% python3 -q
>>> import numpy as np
>>> np.set_printoptions(precision=1, suppress=True, linewidth=120, floatmode="fixed")
>>> rnd = lambda a: np.round(a, 1) + 0
>>> K = np.load("dump.npy")
>>> K
array([[6.0, 0.0, 0.0, 0.0],
       [0.0, 6.0, 5.0, 5.0],
       [0.0, 5.0, 6.0, 5.0],
       [0.0, 5.0, 5.0, 6.0]])
>>> vec = np.ones(4)
>>> for _ in range(4):
...     vec = K @ vec
...     vec /= np.linalg.norm(vec)
...     print(round(vec @ K @ vec, 1))
... 
15.6
15.9
16.0
16.0
>>> rnd(vec)
array([0.0, 0.6, 0.6, 0.6])
>>> F = np.load("layer10.npy")
>>> F
array([[-32.9,  11.6, -32.4],
       [-20.3,  10.1, -17.6],
       [-10.1,   7.1,  -6.2],
       [ -9.2,   6.6,  -5.2],
       [ -8.7,   6.4,  -4.7],
       [ -0.9,   0.2,   0.1],
       [  1.5,   0.3,   0.2],
       [  1.5,   0.3,   0.2],
       [  2.6,   0.8,   0.5],
       [ 10.2,   5.4,   4.7],
       [ 11.4,   6.2,   5.5],
       [ 30.2,  18.9,  20.5],
       [ 38.8,  24.6,  28.0],
       [ 82.9,  53.0,  69.3],
       [ 89.8,  57.4,  76.0]])
>>> # rows 6 and 7 are equal
>>> vec = np.array([3, 1, 5])
>>> y = F @ vec
>>> c, lr = np.zeros(3), 1 / np.linalg.norm(F, 2) ** 2
>>> for i in range(150):
...     c -= lr * F.T @ (F @ c - y)
...     if i % 50 == 0: print(i, round(np.linalg.norm(F @ c - y), 1))
... 
0 55.8
50 15.2
100 12.8
>>> rnd(c)
array([3.9, 0.9, 3.9])
>>> C2 = F.T @ F
>>> np.allclose(C2, C2.T)
True
>>> m1 = np.load("a.npy")
>>> m1
array([[ 1.0, 39.0, -0.7],
       [-2.1, 40.9,  2.0],
       [-2.2, 39.1,  0.2],
       [-0.4, 40.6, -0.1],
       [-1.2, 41.3,  0.5],
       [ 1.1, 39.8,  0.5],
       [ 2.3, 40.7,  0.9],
       [-0.7, 39.3, -0.9],
       [-0.9, 39.9,  0.3],
       [ 1.1, 39.9,  0.2],
       [ 1.4, 39.6,  0.8],
       [ 0.9, 41.0, -0.6],
       [ 0.5, 41.4, -1.3],
       [ 0.7, 41.7,  0.3],
       [ 1.5, 38.6, -2.3],
       [-0.3, 39.1, -0.3],
       [ 0.1, 41.2, -2.2]])
>>> # column 1 dominates
>>> U, sig, Vh = np.linalg.svd(m1, full_matrices=False)
>>> rnd(sig)
array([165.7,   5.4,   4.0])
>>> np.allclose(U * sig @ Vh, m1)
True
>>> rnd(U.T @ U)
array([[1.0, 0.0, 0.0],
       [0.0, 1.0, 0.0],
       [0.0, 0.0, 1.0]])
>>> rnd(U.T @ m1 @ Vh.T)
array([[165.7,   0.0,   0.0],
       [  0.0,   5.4,   0.0],
       [  0.0,   0.0,   4.0]])
>>> U.shape, sig.shape, Vh.shape
((17, 3), (3,), (3, 3))
>>> np.abs(U[:, 0]).round(6).argmax()
np.int64(13)
>>> rnd(sig / sig[0])
array([1.0, 0.0, 0.0])
>>> rnd(np.sqrt((sig ** 2).sum())), rnd(np.linalg.norm(m1))
(np.float64(165.9), np.float64(165.9))
